% ipython --no-banner

In [1]: import numpy as np

In [2]: import numpy.linalg as la

In [3]: np.set_printoptions(suppress=True, linewidth=140)

In [4]: m1 = np.load("w.npy")

In [5]: print(m1)
[[ 0.98  0.94 -0.97  0.99 -0.04]
 [-0.05 -0.99  0.43 -0.34 -0.95]
 [ 0.97  1.   -0.97  1.   -0.93]
 [-0.03  0.95 -0.56  0.28  0.4 ]
 [ 0.8   0.89 -0.91  0.96 -0.86]
 [ 0.53 -1.    0.93 -0.55  0.94]
 [ 0.88  0.73  0.37  0.95  0.98]
 [-0.21 -0.99  0.66 -0.45 -0.87]
 [-0.96 -0.05  0.75 -0.98  0.28]
 [-0.39 -1.    0.67 -0.91 -0.58]
 [ 0.93  0.99 -0.94  0.99 -0.44]
 [-0.35 -1.    1.   -0.86  0.87]
 [-0.29 -0.95 -0.07 -0.52 -0.97]
 [-0.8  -0.41  0.16 -0.96  0.35]
 [-0.7   0.2   0.61 -0.72  0.47]
 [ 0.71 -0.69 -0.49  0.69 -0.67]
 [ 0.95 -0.6   0.34  0.98  0.62]
 [-0.99  0.86  0.62 -1.    0.69]
 [ 0.86  0.94 -0.93  0.94 -0.03]
 [ 0.56  0.91 -0.06  0.81  0.86]
 [-0.96 -1.    0.89 -0.99 -0.93]
 [ 0.61  1.   -0.94  0.95 -0.22]]

In [6]: W = np.array([[2, 3, 2, 0, 1, 3],
   ...:     [0, 2, 2, 3, 3, 1],
   ...:     [2, 0, 0, 2, 3, 3],
   ...:     [3, 0, 2, 0, 3, 0],
   ...:     [0, 2, 1, 2, 1, 2]])

In [7]: c = np.array([2, 2, 1, 0, 2, 0])

In [8]: act = np.maximum(m1 @ W + c, 0)

In [9]: la.matrix_rank(act)
Out[9]: np.int64(6)

In [10]: np.round((act > 0).mean(axis=0), 2)
Out[10]: array([0.68, 0.68, 0.5 , 0.59, 0.68, 0.45])

In [11]: cent = np.array([[0, 2, 0], [0, 0, 3], [1, 1, 3], [0, 0, 2], [2, 3, 3], [3, 3, 0]])

In [12]: W @ cent
Out[12]: 
array([[13, 18, 18],
       [11, 14, 27],
       [15, 22, 13],
       [ 8, 17, 15],
       [ 9, 10, 16]])

In [13]: rng = np.random.default_rng(7299)

In [14]: idx = rng.integers(0, 2, 6)

In [15]: M = (idx[:, None] == idx) * 4 + np.eye(6)

In [16]: M
Out[16]: 
array([[5., 0., 0., 0., 0., 0.],
       [0., 5., 4., 4., 4., 4.],
       [0., 4., 5., 4., 4., 4.],
       [0., 4., 4., 5., 4., 4.],
       [0., 4., 4., 4., 5., 4.],
       [0., 4., 4., 4., 4., 5.]])

In [17]: u = np.array([5, -3, 2, 0, 0, 2])

In [18]: Y = M + np.outer(u, np.eye(6)[3])

In [19]: la.matrix_rank(la.inv(Y) - la.inv(M), tol=1e-8)
Out[19]: np.int64(1)

In [20]: la.matrix_rank(Y - M)
Out[20]: np.int64(1)

In [21]: W0 = np.load("layer3.npy")

In [22]: W0
Out[22]: 
array([[2., 4., 0.],
       [4., 4., 4.],
       [0., 4., 1.]])

In [23]: evals, V = la.eigh(W0)

In [24]: np.round(la.eigvalsh(W0 @ W0), 2)
Out[24]: array([ 2.31,  9.47, 73.23])

In [25]: print(np.round(la.svd(W0, compute_uv=False), 2))
[8.56 3.08 1.52]

In [26]: np.round(V @ np.diag(evals) @ V.T, 2) + 0
Out[26]: 
array([[2., 4., 0.],
       [4., 4., 4.],
       [0., 4., 1.]])

In [27]: evals.sum(), np.trace(W0)
Out[27]: (np.float64(7.0), np.float64(7.0))

In [28]: np.round(V.T @ V, 2) + 0
Out[28]: 
array([[1., 0., 0.],
       [0., 1., 0.],
       [0., 0., 1.]])

In [29]: np.round(V.T @ W0 @ V, 2) + 0
Out[29]: 
array([[-3.08,  0.  ,  0.  ],
       [ 0.  ,  1.52,  0.  ],
       [ 0.  ,  0.  ,  8.56]])

In [30]: O, V = la.qr(W0[:, :1])[0], la.qr(W0[:, 1:])[0]

In [31]: sig = la.svd(O.T @ V, compute_uv=False)

In [32]: round(la.norm(O @ O.T - V @ V.T, 2), 2)
Out[32]: np.float64(1.0)

In [33]: (sig > 0.9).sum()
Out[33]: np.int64(0)

In [34]: np.round(np.degrees(np.arccos(sig.clip(0, 1))), 2)
Out[34]: array([26.01])

In [35]: [round(float(la.det(W0[:i, :i])), 2) + 0 for i in range(1, 4)]
Out[35]: [2.0, -8.0, -40.0]

In [36]: np.all(la.eigvalsh(W0) > 0)
Out[36]: np.False_

In [37]: idx = rng.permutation(3)

In [38]: idx
Out[38]: array([0, 2, 1])

In [39]: Y = W0[idx][:, idx]

In [40]: np.round(np.sort(np.abs(la.eigvals(Y))), 2)
Out[40]: array([1.52, 3.08, 8.56])

In [41]: print(Y)
[[2. 0. 4.]
 [0. 1. 4.]
 [4. 4. 4.]]

In [42]: np.allclose(Y, W0)
Out[42]: False

In [43]: np.trace(W0)
Out[43]: np.float64(7.0)

In [44]: (W0 - W0.T) / 2
Out[44]: 
array([[0., 0., 0.],
       [0., 0., 0.],
       [0., 0., 0.]])

In [45]: W0.inv()
Traceback (most recent call last):
  Cell In[45], line 1
    W0.inv()
AttributeError: 'numpy.ndarray' object has no attribute 'inv'


In [46]: round(float(la.det(W0)), 2)
Out[46]: -40.0

In [47]: np.round(np.sort(np.abs(la.eigvals(W0))), 2)
Out[47]: array([1.52, 3.08, 8.56])

In [48]: Y = np.array([[0.0, 1.4], [-0.5, -0.6], [-0.6, -0.4], [1.5, -0.8], [-1.2, -2.2]])

In [49]: cent = np.array([[-1.0, -1.0, -0.8, 0.1, 1.3, 0.8], [2.8, 2.3, 0.3, 0.0, 0.7, 0.0]])

In [50]: A = Y @ cent

In [51]: print(A.round(2))
[[ 3.92  3.22  0.42  0.    0.98  0.  ]
 [-1.18 -0.88  0.22 -0.05 -1.07 -0.4 ]
 [-0.52 -0.32  0.36 -0.06 -1.06 -0.48]
 [-3.74 -3.34 -1.44  0.15  1.39  1.2 ]
 [-4.96 -3.86  0.3  -0.12 -3.1  -0.96]]

In [52]: # looks like rank 2

In [53]: x = np.array([-2, 1, -2, -2, 1, 0])

In [54]: a = np.maximum(A @ x, 0)

In [55]: print(np.flatnonzero(a > 1e-9))
[1 3 4]

In [56]: a.round(2)
Out[56]: array([0.  , 0.07, 0.  , 8.11, 2.6 ])

In [57]: np.round(A.T @ a, 2)
Out[57]: array([-43.31, -37.18, -10.88,   0.9 ,   3.14,   7.21])

In [58]: np.round(np.maximum(A @ x, 0) - np.maximum(-A @ x, 0), 2)
Out[58]: array([-4.48,  0.07, -0.94,  8.11,  2.6 ])

In [59]: x = np.array([6, 6, 4, 8, 2, 6])

In [60]: np.sign((A @ x).round(6))
Out[60]: array([ 1., -1., -1., -1., -1.])

In [61]: x @ A
Traceback (most recent call last):
  Cell In[61], line 1
    x @ A
ValueError: matmul: Input operand 1 has a mismatch in its core dimension 0, with gufunc signature (n?,k),(k,m?)->(n?,m?) (size 5 is different from 6)


In [62]: np.round((A * x).sum(axis=1), 2)
Out[62]: array([ 46.48, -16.42,  -9.08, -37.06, -64.64])

In [63]: U, sig, Vh = la.svd(A)

In [64]: sig.round(2) + 0
Out[64]: array([9.9 , 3.88, 0.  , 0.  , 0.  ])

In [65]: Y = U[:, :2] @ np.diag(sig[:2]) @ Vh[:2]

In [66]: round(float(la.norm(A - Y, 2)), 2), round(sig[2], 2)
Out[66]: (0.0, np.float64(0.0))

In [67]: round(float(np.trace(la.pinv(A) @ A)), 2)
Out[67]: 2.0

In [68]: la.lstsq(A[:-1].T, A[-1])[2]
Out[68]: np.int32(2)

In [69]: np.allclose(A[:-1].T @ la.lstsq(A[:-1].T, A[-1])[0], A[-1])
Out[69]: True

In [70]: feats = np.maximum(np.array([[3],
    ...:     [3],
    ...:     [2],
    ...:     [2],
    ...:     [2],
    ...:     [3],
    ...:     [3],
    ...:     [2],
    ...:     [3],
    ...:     [3],
    ...:     [3],
    ...:     [0],
    ...:     [0],
    ...:     [0],
    ...:     [0],
    ...:     [0],
    ...:     [0],
    ...:     [3]]) @ np.array([[2, -2, -3]]) + np.array([0, 2, 0]), 0)

In [71]: feats
Out[71]: 
array([[6, 0, 0],
       [6, 0, 0],
       [4, 0, 0],
       [4, 0, 0],
       [4, 0, 0],
       [6, 0, 0],
       [6, 0, 0],
       [4, 0, 0],
       [6, 0, 0],
       [6, 0, 0],
       [6, 0, 0],
       [0, 2, 0],
       [0, 2, 0],
       [0, 2, 0],
       [0, 2, 0],
       [0, 2, 0],
       [0, 2, 0],
       [6, 0, 0]])

In [72]: rk = la.matrix_rank(feats)

In [73]: rk
Out[73]: np.int64(2)

In [74]: N = la.svd(feats)[2][rk:].T

In [75]: [int(la.matrix_rank(feats[:, :j + 1])) for j in range(3)]
Out[75]: [1, 2, 2]

In [76]: N.shape
Out[76]: (3, 1)

In [77]: print(np.allclose(feats @ N, 0))
True

In [78]: N[:, 0] / N[np.abs(N[:, 0]).round(6).argmax(), 0]
Out[78]: array([0., 0., 1.])

In [79]: la.matrix_rank(feats.T @ feats), la.matrix_rank(feats @ feats.T)
Out[79]: (np.int64(2), np.int64(2))

In [80]: feats @ N
Out[80]: 
array([[0.],
       [0.],
       [0.],
       [0.],
       [0.],
       [0.],
       [0.],
       [0.],
       [0.],
       [0.],
       [0.],
       [0.],
       [0.],
       [0.],
       [0.],
       [0.],
       [0.],
       [0.]])

In [81]: U, sig, Vh = la.svd(feats)

In [82]: V = Vh[:(sig > 1e-8).sum()]

In [83]: x = feats[10] + -1 * feats[5] + rng.integers(2) * np.eye(3)[0]

In [84]: x
Out[84]: array([1., 0., 0.])

In [85]: np.diag(V.T @ V)
Out[85]: array([1., 1., 0.])

In [86]: V.T @ V
Out[86]: 
array([[1., 0., 0.],
       [0., 1., 0.],
       [0., 0., 0.]])

In [87]: print(np.argsort(-la.norm(feats, axis=0).round(6), kind="stable")[:3])
[0 1 2]

In [88]: [round(float(x), 2) for x in la.svd(feats, compute_uv=False)[:3]]
Out[88]: [18.76, 4.9, 0.0]

In [89]: print(la.cond(feats) > 100)
True

In [90]: la.matrix_rank(feats, rtol=0.1)
Out[90]: np.int64(2)

In [91]: np.allclose(feats[:-1].T @ la.lstsq(feats[:-1].T, feats[-1])[0], feats[-1])
Out[91]: True

In [92]: np.abs(np.diag(la.qr(feats)[1])) > 1e-9
Out[92]: array([ True,  True, False])

In [93]: arr = np.array([[4, 5, 6], [7, 8, 9], [10, 11, 12], [13, 14, 15], [16, 17, 18]])

In [94]: Y = np.array([[2, 1], [-1, 0], [-1, 1]])

In [95]: print(np.einsum("ij->j", arr))
[50 55 60]

In [96]: np.einsum("ik,kj->ij", arr, Y)
Out[96]: 
array([[-3, 10],
       [-3, 16],
       [-3, 22],
       [-3, 28],
       [-3, 34]])

In [97]: arr @ Y
Out[97]: 
array([[-3, 10],
       [-3, 16],
       [-3, 22],
       [-3, 28],
       [-3, 34]])

In [98]: x = np.array([0, 3, 5])

In [99]: arr @ x
Out[99]: array([ 45,  69,  93, 117, 141])

In [100]: np.sign((arr @ x).round(6))
Out[100]: array([1, 1, 1, 1, 1])

In [101]: x @ arr
Traceback (most recent call last):
  Cell In[101], line 1
    x @ arr
ValueError: matmul: Input operand 1 has a mismatch in its core dimension 0, with gufunc signature (n?,k),(k,m?)->(n?,m?) (size 5 is different from 3)


In [102]: print(arr @ (2 * x))
[ 90 138 186 234 282]

In [103]: print(arr @ np.ones(3))
[15. 24. 33. 42. 51.]

In [104]: np.argsort(-la.norm(arr, axis=0).round(6), kind="stable")[:3]
Out[104]: array([2, 1, 0])

In [105]: la.cond(arr) > 100
Out[105]: np.True_

In [106]: round(float(la.norm(arr, 2) / la.norm(arr)), 2)
Out[106]: 1.0

In [107]: rk = la.matrix_rank(arr)

In [108]: rk
Out[108]: np.int64(2)

In [109]: N = la.svd(arr)[2][rk:].T

In [110]: print(N.shape)
(3, 1)

In [111]: la.matrix_rank(arr.T @ arr), la.matrix_rank(arr @ arr.T)
Out[111]: (np.int64(2), np.int64(2))

In [112]: np.round(N @ N.T, 2)
Out[112]: 
array([[ 0.17, -0.33,  0.17],
       [-0.33,  0.67, -0.33],
       [ 0.17, -0.33,  0.17]])

In [113]: np.round(N[:, 0] / N[np.abs(N[:, 0]).round(6).argmax(), 0], 2)
Out[113]: array([-0.5,  1. , -0.5])

In [114]: J = np.loadtxt("m.csv", delimiter=",")

In [115]: print(J)
[[ -9.87   3.01   3.17   5.43  -3.31   7.39]
 [ -5.54  18.81 -19.92  -3.22  -0.68   0.06]
 [-15.23  -3.81 -12.08  16.92   8.36   0.56]
 [ -6.65  17.93  28.64 -18.89   6.19   1.02]
 [-11.82 -17.15  -3.38  29.06   8.32 -11.41]
 [ -5.76 -16.43  -7.92  25.38  -1.44  -0.44]
 [  6.89   3.39  28.11   3.39   3.05  11.63]
 [-16.62  12.34  12.02  16.49   7.82   1.36]
 [  0.88   2.72 -10.68 -14.31  -5.1   -4.83]
 [  1.02 -10.93 -15.58   4.48  -0.47  -2.31]
 [  5.55  11.83 -21.93  -7.72  -7.65   2.55]]

In [116]: x = np.array([-3, 3, -1, 1, 1, -1])

In [117]: target = J @ x

In [118]: print(np.round(la.pinv(J) @ J, 2) + 0)
[[1. 0. 0. 0. 0. 0.]
 [0. 1. 0. 0. 0. 0.]
 [0. 0. 1. 0. 0. 0.]
 [0. 0. 0. 1. 0. 0.]
 [0. 0. 0. 0. 1. 0.]
 [0. 0. 0. 0. 0. 1.]]

In [119]: target.round(2)
Out[119]: array([ 30.2 ,  89.01,  71.06,  31.38,  36.18,   0.29, -43.8 ,  97.81,   1.62, -13.95,  22.85])

In [120]: target = target + 0.02 * rng.normal(size=11)

In [121]: target.round(2)
Out[121]: array([ 30.16,  89.02,  71.09,  31.4 ,  36.17,   0.28, -43.77,  97.84,   1.62, -13.94,  22.84])

In [122]: c, *_ = la.lstsq(J, target)

In [123]: c.round()
Out[123]: array([-3.,  3., -1.,  1.,  1., -1.])

In [124]: np.round(J.T @ (target - J @ c), 2) + 0
Out[124]: array([0., 0., 0., 0., 0., 0.])

In [125]: c.round(2)
Out[125]: array([-3.  ,  3.  , -1.  ,  1.  ,  1.01, -1.  ])

In [126]: round(float(la.norm(target - J @ c)), 2)
Out[126]: 0.04

In [127]: print([round(float(la.norm(la.solve(J.T @ J + lam * np.eye(6), J.T @ target))), 2) for lam in (0, 1, 10, 100)])
[4.69, 4.69, 4.64, 4.31]
